% python3 -q
>>> import numpy as np
>>> np.set_printoptions(precision=3, suppress=True, linewidth=200, legacy="1.25")
>>> rng = np.random.default_rng(142)
>>> z = rng.integers(0, 3, 3)
>>> E = np.array([[-5, -4, 2], [1, 4, 5], [-4, -1, 5]]) * (z[:, None] == z)
>>> print(E)
[[-5 -4  0]
 [ 1  4  0]
 [ 0  0  5]]
>>> evals, vecs = np.linalg.eig(E)
>>> print(round(np.prod(evals), 3))
-80.0
>>> print(np.round(E @ vecs[:, 0] - evals[0] * vecs[:, 0], 3) + 0)
[0. 0. 0.]
>>> print(np.sort(np.linalg.eigvals(E.T)))
[-4.531  3.531  5.   ]
>>> print(np.sort(np.linalg.eigvals(np.linalg.inv(E))))
[-0.221  0.2    0.283]
>>> out = np.array([[-3, 0, -1], [-3, 0, -3], [-2, -2, 3]])
>>> print(np.einsum("ij->j", E))
[-4  0  5]
>>> print(np.einsum("ik,kj->ij", E, out))
[[ 27   0  17]
 [-15   0 -13]
 [-10 -10  15]]
>>> P = np.triu(np.array([[1, -1, -2], [0, -1, 1], [-1, -2, -1]]), 1) + np.eye(3)
>>> out = P @ E @ np.linalg.inv(P)
>>> print(np.trace(out), np.trace(E))
4.0 4
>>> print(np.linalg.matrix_rank(out))
3
>>> print(out)
[[ -6. -14.  -8.]
 [  1.   5.   2.]
 [  0.   0.   5.]]
>>> vec = np.array([0, 0, 1])
>>> y = E @ vec
>>> print(y)
[0 0 5]
>>> print(np.linalg.solve(E, E[:, 2]))
[-0.  0.  1.]
>>> print(np.linalg.solve(E, 5 * y))
[-0.  0.  5.]
>>> print(np.linalg.solve(E, y))
[-0.  0.  1.]
>>> O, vecs = np.linalg.qr(E[:, :2])[0], np.linalg.qr(E[:, 2:])[0]
>>> sv = np.linalg.svd(O.T @ vecs, compute_uv=False)
>>> print(sv)
[0.]
>>> data = np.load("block1.npy")
>>> print(data)
[[ 1  0  0  0]
 [-3  1  0  0]
 [ 2 -3  1  0]
 [ 0  1  3  1]]
>>> # triangular: eigenvalues sit on the diagonal
>>> evals, vecs = np.linalg.eig(data)
>>> print(np.sort(np.linalg.eigvals(np.linalg.inv(data))))
[1. 1. 1. 1.]
>>> print(data @ vecs[:, 0] - evals[0] * vecs[:, 0])
[0. 0. 0. 0.]
>>> print(np.prod(evals))
1.0
>>> print(np.einsum("ij,ji->", E, E))
58
>>> print(np.linalg.eigvals(E))
[-4.531  3.531  5.   ]
>>> J = np.loadtxt("test6.csv", delimiter=",")
>>> print(J)
[[-1.552  0.87  -0.949  1.93   0.657  0.345  1.455  0.464  0.91 ]
 [-0.7    0.    -0.1   -1.1    0.     0.     0.1   -1.2    0.4  ]
 [ 1.6   -0.1   -0.4    0.1    1.4   -1.5    0.5    0.4    0.2  ]
 [-1.5    0.9   -0.9    2.     0.6    0.3    1.4    0.4    0.8  ]
 [-0.4   -1.3   -0.9    1.2   -0.4   -0.1   -0.9    0.     1.1  ]
 [ 1.1   -0.8    0.7    1.8   -0.6    0.4    1.2   -0.5   -0.6  ]
 [-0.3    0.7   -0.1   -2.    -1.4    0.5    0.4    1.3    0.3  ]
 [ 0.     0.2    1.6    0.     0.    -2.4    0.6   -0.1    0.   ]]
>>> print(np.linalg.cond(J) > 100)
False
>>> print(round(np.linalg.norm(J, 2) / np.linalg.norm(J), 3))
0.615
>>> print([round(float(x), 3) for x in np.linalg.svd(J, compute_uv=False)[:3]])
[4.965, 3.831, 3.116]
>>> left, sv, Vh = np.linalg.svd(J)
>>> print(sv)
[4.965 3.831 3.116 2.533 2.194 1.858 1.218 0.074]
>>> out = left[:, :7] @ np.diag(sv[:7]) @ Vh[:7]
>>> print(np.linalg.matrix_rank(J, rtol=0.05))
7
>>> print(np.linalg.matrix_rank(out))
7
>>> F = np.load("a.npy")
>>> print(F)
[[-6 -1  0  2 -3  3  1 -5 -3]
 [-1  2 -2  2  6 -3 -1  2 -5]
 [ 0 -2  2  2  5 -2 -2 -6  2]
 [ 2  2  2  4  1 -5 -1  5  3]
 [-3  6  5  1  4  0  4  3  0]
 [ 3 -3 -2 -5  0  4 -6  1  6]
 [ 1 -1 -2 -1  4 -6  4 -2  0]
 [-5  2 -6  5  3  1 -2  6  3]
 [-3 -5  2  3  0  6  0  3 -6]]
>>> f = np.array([4, 6, 3, 6, 7, 1, 0, 9, 7])
>>> out = F + np.outer(f, np.eye(9)[7])
>>> print(np.linalg.matrix_rank(out - F))
1
>>> z = rng.permutation(9)
>>> print(z)
[1 7 6 8 3 5 2 4 0]
>>> out = F[z][:, z]
>>> print(np.allclose(out, F))
False
>>> print(np.trace(out))
14
>>> print(out)
[[ 2  2 -1 -5  2 -3 -2  6 -1]
 [ 2  6 -2  3  5  1 -6  3 -5]
 [-1 -2  4  0 -1 -6 -2  4  1]
 [-5  3  0 -6  3  6  2  0 -3]
 [ 2  5 -1  3  4 -5  2  1  2]
 [-3  1 -6  6 -5  4 -2  0  3]
 [-2 -6 -2  2  2 -2  2  5  0]
 [ 6  3  4  0  1  0  5  4 -3]
 [-1 -5  1 -3  2  3  0 -3 -6]]
>>> evals, vecs = np.linalg.eigh(F)
>>> print(np.linalg.eigvalsh(F @ F))
[  1.323  20.235  43.155  62.065  67.143 103.608 183.152 223.503 255.814]
>>> print(round(float(evals.sum()), 3), np.trace(F))
14.0 14
>>> print(evals)
[-14.95  -10.179  -8.194  -1.15    4.498   6.569   7.878  13.533  15.994]
>>> print((evals > 1e-8).sum(), (evals < -1e-8).sum())
5 4
>>> print(np.round(vecs.T @ F @ vecs, 3) + 0)
[[-14.95    0.      0.      0.      0.      0.      0.      0.      0.   ]
 [  0.    -10.179   0.      0.      0.      0.      0.      0.      0.   ]
 [  0.      0.     -8.194   0.      0.      0.      0.      0.      0.   ]
 [  0.      0.      0.     -1.15    0.      0.      0.      0.      0.   ]
 [  0.      0.      0.      0.      4.498   0.      0.      0.      0.   ]
 [  0.      0.      0.      0.      0.      6.569   0.      0.      0.   ]
 [  0.      0.      0.      0.      0.      0.      7.878   0.      0.   ]
 [  0.      0.      0.      0.      0.      0.      0.     13.533   0.   ]
 [  0.      0.      0.      0.      0.      0.      0.      0.     15.994]]
>>> print(np.abs(vecs[:, -1]).round(6).argmax())
4
>>> out = np.linalg.inv(F)
>>> print(round(np.linalg.slogdet(F)[0], 3))
1.0
>>> print(round(float(np.linalg.det(F) * np.linalg.det(out)), 3))
1.0
>>> vec = np.array([0, 6, 3, 4])
>>> print(np.sign((data @ vec).round(6)))
[ 0  1 -1  1]
>>> print(np.linalg.norm(data @ vec) <= np.linalg.norm(data, 2) * np.linalg.norm(vec) + 1e-9)
True
>>> print(data @ np.ones(4))
[ 1. -2.  0.  5.]
>>> print(data @ np.eye(4)[0])
[ 1. -3.  2.  0.]
>>> print(data @ vec)
[  0   6 -15  19]
>>> print((data * vec).sum(axis=1))
[  0   6 -15  19]
>>> arr = np.loadtxt("arr.csv", delimiter=",")
>>> print(arr)
[[0. 1. 0. 0. 0. 0.]
 [0. 1. 0. 0. 0. 0.]
 [0. 1. 0. 0. 0. 0.]
 [0. 0. 0. 1. 0. 0.]
 [0. 0. 0. 1. 0. 0.]
 [0. 0. 0. 1. 0. 0.]
 [0. 0. 0. 0. 0. 1.]
 [0. 0. 0. 0. 0. 1.]
 [0. 0. 0. 0. 0. 1.]]
>>> # looks like rank 3
>>> left, sv, Vh = np.linalg.svd(arr, full_matrices=False)
>>> print((sv > 1e-8).sum())
3
>>> print(sv / sv[0])
[1. 1. 1. 0. 0. 0.]
>>> print(np.cumsum(sv ** 2) / np.sum(sv ** 2))
[0.333 0.667 1.    1.    1.    1.   ]
>>> print(np.round(left.T @ arr @ Vh.T, 3) + 0)
[[1.732 0.    0.    0.    0.    0.   ]
 [0.    1.732 0.    0.    0.    0.   ]
 [0.    0.    1.732 0.    0.    0.   ]
 [0.    0.    0.    0.    0.    0.   ]
 [0.    0.    0.    0.    0.    0.   ]
 [0.    0.    0.    0.    0.    0.   ]]
>>> print(np.round(left.T @ left, 3) + 0)
[[1. 0. 0. 0. 0. 0.]
 [0. 1. 0. 0. 0. 0.]
 [0. 0. 1. 0. 0. 0.]
 [0. 0. 0. 1. 0. 0.]
 [0. 0. 0. 0. 1. 0.]
 [0. 0. 0. 0. 0. 1.]]
>>> print(arr[:, 2] @ arr[:, 4])
0.0
>>> print(arr @ arr.T)
[[1. 1. 1. 0. 0. 0. 0. 0. 0.]
 [1. 1. 1. 0. 0. 0. 0. 0. 0.]
 [1. 1. 1. 0. 0. 0. 0. 0. 0.]
 [0. 0. 0. 1. 1. 1. 0. 0. 0.]
 [0. 0. 0. 1. 1. 1. 0. 0. 0.]
 [0. 0. 0. 1. 1. 1. 0. 0. 0.]
 [0. 0. 0. 0. 0. 0. 1. 1. 1.]
 [0. 0. 0. 0. 0. 0. 1. 1. 1.]
 [0. 0. 0. 0. 0. 0. 1. 1. 1.]]
>>> print(np.linalg.norm(arr, axis=0))
[0.    1.732 0.    1.732 0.    1.732]
>>> feats = np.loadtxt("dump.csv", delimiter=",")
>>> print(feats)
[[0. 0. 1.]
 [0. 1. 0.]
 [1. 0. 0.]]
>>> evals, vecs = np.linalg.eigh(feats)
>>> vec = np.array([3, -3, -3])
>>> print(round(vec @ feats @ vec / (vec @ vec), 3), evals[0], evals[-1])
-0.333 -1.0 1.0
>>> print(np.abs(feats).sum(axis=1).max(), np.abs(evals).max())
1.0 1.0
>>> print(round(np.linalg.eigvalsh(feats).min(), 3))
-1.0
>>> out = np.array([[-3, 1, 3], [-3, -2, -3], [2, 0, 1]])
>>> print(np.einsum("ij,ij->i", feats, feats))
[1. 1. 1.]
>>> print(np.einsum("ij->j", feats))
[1. 1. 1.]
>>> print(np.linalg.matrix_rank(np.vstack([feats, out.T])))
3
>>> print(np.vstack([feats, out.T]).shape)
(6, 3)
>>> vec = np.array([0, -3, -2])
>>> print(np.round(np.linalg.det(feats), 3))
-1.0
>>> print(np.abs(np.linalg.eigvals(feats)))
[1. 1. 1.]
>>> print(np.linalg.inv(feats))
[[0. 0. 1.]
 [0. 1. 0.]
 [1. 0. 0.]]
>>> print(3 - np.linalg.matrix_rank(feats - np.eye(3), tol=1e-8))
2
>>> evals, vecs = np.linalg.eig(feats)
>>> print(np.sort(np.linalg.eigvals(feats @ feats)))
[1. 1. 1.]
>>> print(np.sort(np.linalg.eigvals(np.linalg.inv(feats))))
[-1.  1.  1.]
>>> X = np.load("x.npy")
>>> print(X)
[[ 1.     0.     0.     0.     0.     0.     0.     0.   ]
 [ 0.     1.     0.     0.     0.     0.     0.     0.   ]
 [ 0.     0.     1.     0.     0.     0.     0.     0.   ]
 [ 0.     0.     0.     1.     0.     0.     0.     0.   ]
 [ 0.     0.     0.     0.     0.899 -0.438  0.     0.   ]
 [ 0.     0.     0.     0.     0.438  0.899  0.     0.   ]
 [ 0.     0.     0.     0.     0.     0.     1.     0.   ]
 [ 0.     0.     0.     0.     0.     0.     0.     1.   ]]
>>> print(np.flatnonzero(np.linalg.matrix_power((X != 0) + (X.T != 0) + np.eye(8), 8)[3]))
[3]
>>> print(X @ X)
[[ 1.     0.     0.     0.     0.     0.     0.     0.   ]
 [ 0.     1.     0.     0.     0.     0.     0.     0.   ]
 [ 0.     0.     1.     0.     0.     0.     0.     0.   ]
 [ 0.     0.     0.     1.     0.     0.     0.     0.   ]
 [ 0.     0.     0.     0.     0.616 -0.788  0.     0.   ]
 [ 0.     0.     0.     0.     0.788  0.616  0.     0.   ]
 [ 0.     0.     0.     0.     0.     0.     1.     0.   ]
 [ 0.     0.     0.     0.     0.     0.     0.     1.   ]]
>>> print((X != 0).astype(int))
[[1 0 0 0 0 0 0 0]
 [0 1 0 0 0 0 0 0]
 [0 0 1 0 0 0 0 0]
 [0 0 0 1 0 0 0 0]
 [0 0 0 0 1 1 0 0]
 [0 0 0 0 1 1 0 0]
 [0 0 0 0 0 0 1 0]
 [0 0 0 0 0 0 0 1]]
>>> print((np.linalg.matrix_power((X != 0) + (X.T != 0) + np.eye(8), 8) > 0).astype(int))
[[1 0 0 0 0 0 0 0]
 [0 1 0 0 0 0 0 0]
 [0 0 1 0 0 0 0 0]
 [0 0 0 1 0 0 0 0]
 [0 0 0 0 1 1 0 0]
 [0 0 0 0 1 1 0 0]
 [0 0 0 0 0 0 1 0]
 [0 0 0 0 0 0 0 1]]
>>> vec = np.array([2, 8, 7, 5, 3, 1, 7, 9])
>>> print(np.abs(np.linalg.eigvals(X)))
[1. 1. 1. 1. 1. 1. 1. 1.]
>>> print(X.T @ (X @ vec))
[2. 8. 7. 5. 3. 1. 7. 9.]
>>> print(np.sort(np.abs(np.degrees(np.angle(np.linalg.eigvals(X))))))
[ 0.  0.  0.  0.  0.  0. 26. 26.]
>>> print(np.round(np.linalg.norm(vec), 3), round(np.linalg.norm(X @ vec), 3))
16.793 16.793
>>> print(np.linalg.inv(X))
[[ 1.     0.     0.     0.     0.     0.     0.     0.   ]
 [ 0.     1.     0.     0.     0.     0.     0.     0.   ]
 [ 0.     0.     1.     0.     0.     0.     0.     0.   ]
 [ 0.     0.     0.     1.     0.     0.     0.     0.   ]
 [ 0.     0.     0.     0.     0.899  0.438  0.     0.   ]
 [ 0.     0.     0.     0.    -0.438  0.899  0.     0.   ]
 [ 0.     0.     0.     0.     0.     0.     1.     0.   ]
 [ 0.     0.     0.     0.     0.     0.     0.     1.   ]]
>>> out = X / np.sqrt((X ** 2).mean(axis=1, keepdims=True))
>>> print(np.linalg.matrix_rank(out) == np.linalg.matrix_rank(X))
True
>>> print(X - X.mean(axis=1, keepdims=True))
[[ 0.875 -0.125 -0.125 -0.125 -0.125 -0.125 -0.125 -0.125]
 [-0.125  0.875 -0.125 -0.125 -0.125 -0.125 -0.125 -0.125]
 [-0.125 -0.125  0.875 -0.125 -0.125 -0.125 -0.125 -0.125]
 [-0.125 -0.125 -0.125  0.875 -0.125 -0.125 -0.125 -0.125]
 [-0.058 -0.058 -0.058 -0.058  0.841 -0.496 -0.058 -0.058]
 [-0.167 -0.167 -0.167 -0.167  0.271  0.732 -0.167 -0.167]
 [-0.125 -0.125 -0.125 -0.125 -0.125 -0.125  0.875 -0.125]
 [-0.125 -0.125 -0.125 -0.125 -0.125 -0.125 -0.125  0.875]]
>>> O, vecs = np.linalg.qr(X[:, :7])[0], np.linalg.qr(X[:, 7:])[0]
>>> sv = np.linalg.svd(O.T @ vecs, compute_uv=False)
>>> print(round(float(np.linalg.norm(O @ O.T - vecs @ vecs.T, 2)), 3))
1.0
>>> print(sv)
[0.]
>>> print(np.degrees(np.arccos(sv.clip(0, 1))))
[90.]
>>> out = np.array([[2, 0, 2],
...     [2, -2, 1],
...     [0, 0, 2],
...     [-1, -1, 2],
...     [2, -1, -2],
...     [2, -1, 0],
...     [-1, 1, 2],
...     [0, 1, 0]])
>>> print(X @ out)
[[ 2.     0.     2.   ]
 [ 2.    -2.     1.   ]
 [ 0.     0.     2.   ]
 [-1.    -1.     2.   ]
 [ 0.921 -0.46  -1.798]
 [ 2.674 -1.337 -0.877]
 [-1.     1.     2.   ]
 [ 0.     1.     0.   ]]
>>> print(np.linalg.matrix_rank(np.vstack([X, out.T])))
8
>>> print(np.einsum("ij,ij->i", X, X))
[1. 1. 1. 1. 1. 1. 1. 1.]
>>> print(out.T @ X.T)
[[ 2.     2.     0.    -1.     0.921  2.674 -1.     0.   ]
 [ 0.    -2.     0.    -1.    -0.46  -1.337  1.     1.   ]
 [ 2.     1.     2.     2.    -1.798 -0.877  2.     0.   ]]
>>> print(np.einsum("ik,kj->ji", X, out))
[[ 2.     2.     0.    -1.     0.921  2.674 -1.     0.   ]
 [ 0.    -2.     0.    -1.    -0.46  -1.337  1.     1.   ]
 [ 2.     1.     2.     2.    -1.798 -0.877  2.     0.   ]]
>>> K = np.load("sample7.npy")
>>> print(K)
[[3. 0. 2. 0. 0.]
 [0. 3. 0. 2. 2.]
 [2. 0. 3. 0. 0.]
 [0. 2. 0. 3. 2.]
 [0. 2. 0. 2. 3.]]
>>> out = np.linalg.inv(K)
>>> print(np.allclose(out, K.T))
False
>>> print(np.round(K @ out, 3) + 0)
[[1. 0. 0. 0. 0.]
 [0. 1. 0. 0. 0.]
 [0. 0. 1. 0. 0.]
 [0. 0. 0. 1. 0.]
 [0. 0. 0. 0. 1.]]
>>> print(np.round(np.linalg.cond(K), 3))
7.0
>>> print((np.abs(out) > 1e-9).astype(int))
[[1 0 1 0 0]
 [0 1 0 1 1]
 [1 0 1 0 0]
 [0 1 0 1 1]
 [0 1 0 1 1]]
>>> print(out)
[[ 0.6    0.    -0.4    0.     0.   ]
 [ 0.     0.714  0.    -0.286 -0.286]
 [-0.4    0.     0.6    0.     0.   ]
 [ 0.    -0.286  0.     0.714 -0.286]
 [ 0.    -0.286  0.    -0.286  0.714]]
>>> vec = np.array([1, 1, 0, -1, 3])
>>> y = out @ vec
>>> c, lr = np.zeros(5), 1 / np.linalg.norm(out, 2) ** 2
>>> for i in range(3):
...     c -= lr * out.T @ (out @ c - y)
...     if i % 1 == 0: print(i, round(np.linalg.norm(out @ c - y), 3))
... 
0 0.278
1 0.271
2 0.264
>>> print(round(np.linalg.cond(out), 3))
7.0
>>> z = rng.permutation(5)
>>> out = K[:, z] * rng.choice([-1, 1], 5)
>>> print(out)
[[-0. -0.  3.  0. -2.]
 [-3. -2.  0.  2. -0.]
 [-0. -0.  2.  0. -3.]
 [-2. -2.  0.  3. -0.]
 [-2. -3.  0.  2. -0.]]
>>> left, _, Vh = np.linalg.svd(K.T @ out)
>>> print(z)
[1 4 0 3 2]
>>> print(np.round(left @ Vh, 3) + 0)
[[ 0.  0.  1.  0.  0.]
 [-1.  0.  0.  0.  0.]
 [ 0.  0.  0.  0. -1.]
 [ 0.  0.  0.  1.  0.]
 [ 0. -1.  0.  0.  0.]]
>>> P = np.triu(np.array([[-1, 2, 2], [0, -3, -2], [2, 3, -2]]), 1) + np.eye(3)
>>> out = P @ feats @ np.linalg.inv(P)
>>> print(P @ feats - feats @ P)
[[ 2.  2.  0.]
 [-2.  0.  2.]
 [ 0. -2. -2.]]
>>> print(np.trace(out), np.trace(feats))
1.0 1.0
>>> print(np.poly(out))
[ 1. -1. -1.  1.]
>>> print(out)
[[ 2. -2. -7.]
 [-2.  5. 14.]
 [ 1. -2. -6.]]
